% python3 -q
>>> import numpy as np
>>> from numpy import linalg as LA
>>> np.set_printoptions(precision=2, suppress=True, linewidth=100, legacy="1.25")
>>> rd = lambda a: np.round(a, 2) + 0
>>> W0 = np.loadtxt("block9.csv", delimiter=",")
>>> W0
array([[ 0.,  0.,  0.,  0.],
       [ 6.,  0.,  0., -6.],
       [-6.,  0.,  0.,  6.],
       [ 4.,  0.,  0., -4.],
       [ 0.,  0.,  0.,  0.]])
>>> left, s, Vt = LA.svd(W0)
>>> rd(s)
array([13.27,  0.  ,  0.  ,  0.  ])
>>> B = left[:, :1] @ np.diag(s[:1]) @ Vt[:1]
>>> rd(LA.norm(W0 - B, 2)), rd(s[1])
(0.0, 0.0)
>>> rd(np.abs(W0 - B).max())
0.0
>>> LA.matrix_rank(B)
1
>>> rd(B)
array([[ 0.,  0.,  0.,  0.],
       [ 6.,  0.,  0., -6.],
       [-6.,  0.,  0.,  6.],
       [ 4.,  0.,  0., -4.],
       [ 0.,  0.,  0.,  0.]])
>>> def softmax(z):
...     e = np.exp(z - z.max(axis=-1, keepdims=True))
...     return e / e.sum(axis=-1, keepdims=True)
... 
>>> softmax(W0[0])
array([0.25, 0.25, 0.25, 0.25])
>>> softmax(10 * W0[0])
array([0.25, 0.25, 0.25, 0.25])
>>> att = W0 @ W0.T / np.sqrt(4)
>>> rd(softmax(att + np.triu(np.full(att.shape, -np.inf), 1)))
array([[1. , 0. , 0. , 0. , 0. ],
       [0. , 1. , 0. , 0. , 0. ],
       [0. , 0. , 1. , 0. , 0. ],
       [0. , 1. , 0. , 0. , 0. ],
       [0.2, 0.2, 0.2, 0.2, 0.2]])
>>> rd(softmax(att))
array([[0.2, 0.2, 0.2, 0.2, 0.2],
       [0. , 1. , 0. , 0. , 0. ],
       [0. , 0. , 1. , 0. , 0. ],
       [0. , 1. , 0. , 0. , 0. ],
       [0.2, 0.2, 0.2, 0.2, 0.2]])
